% python3 -q
>>> import numpy as np
>>> np.set_printoptions(suppress=True, linewidth=140)
>>> W0 = np.loadtxt("out8.csv", delimiter=",")
>>> W0.round(4)
array([[ 0.0226, -0.0226, -0.1469],
       [-0.0226,  0.0226,  0.1469],
       [-0.1469,  0.1469,  0.9548]])
>>> ev, vecs = np.linalg.eigh(W0)
>>> x0 = np.array([-3, -2, -3])
>>> round(x0 @ W0 @ x0 / (x0 @ x0), 4), round(ev[0], 4), round(float(ev[-1]), 4)
(np.float64(0.3516), np.float64(0.0), 1.0)
>>> (np.sign(vecs[:, -1].round(6)) == np.sign(vecs[0, -1].round(6))).astype(int)
array([1, 0, 0])
>>> np.round(W0.mean(axis=0), 4)
array([-0.049 ,  0.049 ,  0.3183])
>>> np.round(W0 - W0[0], 4)
array([[ 0.    ,  0.    ,  0.    ],
       [-0.0452,  0.0452,  0.2938],
       [-0.1695,  0.1695,  1.1017]])
>>> np.linalg.matrix_rank(W0)
np.int64(1)
>>> round(float(np.linalg.norm(W0)), 4)
1.0
>>> np.round(W0.sum(axis=1), 4)
array([-0.1469,  0.1469,  0.9548])
>>> W0.shape
(3, 3)
>>> np.round(np.diff(W0, axis=0), 4)
array([[-0.0452,  0.0452,  0.2938],
       [-0.1243,  0.1243,  0.8079]])
>>> C = np.array([[-0.9, -1.1, -0.8, -2.5],
...     [0.3, 0.5, -0.7, -1.1],
...     [-1.3, -1.1, 1.0, -1.0]])
>>> rng = np.random.default_rng(379047)
>>> F = np.array([[2, 3, 0],
...     [1, 1, 2],
...     [3, 1, 3],
...     [3, 2, 1],
...     [1, 0, 3],
...     [3, 2, 2],
...     [1, 1, 3],
...     [2, 1, 0],
...     [0, 0, 3],
...     [0, 3, 2],
...     [1, 1, 3],
...     [3, 2, 0],
...     [1, 1, 2],
...     [0, 1, 1]]) @ C + 0.05 * rng.normal(size=(14, 4))
>>> F.round(4)
array([[ -0.9401,  -0.6759,  -3.6353,  -8.3113],
       [ -3.2331,  -2.7815,   0.4919,  -5.5476],
       [ -6.2876,  -6.0836,  -0.1224, -11.5978],
       [ -3.4027,  -3.3636,  -2.8283, -10.6288],
       [ -4.8001,  -4.3517,   2.2429,  -5.5503],
       [ -4.6977,  -4.449 ,  -1.7688, -11.7098],
       [ -4.4944,  -3.8981,   1.522 ,  -6.5608],
       [ -1.557 ,  -1.6738,  -2.2742,  -6.1213],
       [ -3.8367,  -3.2356,   3.067 ,  -3.0253],
       [ -1.7611,  -0.7658,  -0.1139,  -5.3244],
       [ -4.5914,  -3.9063,   1.5222,  -6.4846],
       [ -2.0545,  -2.2432,  -3.8257,  -9.73  ],
       [ -3.1137,  -2.7406,   0.4503,  -5.5483],
       [ -1.1014,  -0.5965,   0.2668,  -2.1496]])
>>> cen = F - F.mean(axis=0)
>>> left, s, vt = np.linalg.svd(cen, full_matrices=False)
>>> round((s ** 2).sum() ** 2 / (s ** 4).sum(), 4)
np.float64(1.9059)
>>> s.round(4)
array([12.3359,  9.5542,  1.2306,  0.1315])
>>> (np.sign(left[:, 0]) == np.sign(left[0, 0])).astype(int)
array([1, 0, 1, 1, 0, 1, 0, 0, 0, 0, 0, 1, 0, 0])
>>> np.round(s ** 2 / (s ** 2).sum(), 4)
array([0.6211, 0.3726, 0.0062, 0.0001])
>>> np.linalg.matrix_rank(cen)
np.int64(4)
>>> np.round(cen.mean(axis=0), 4) + 0
array([0., 0., 0., 0.])
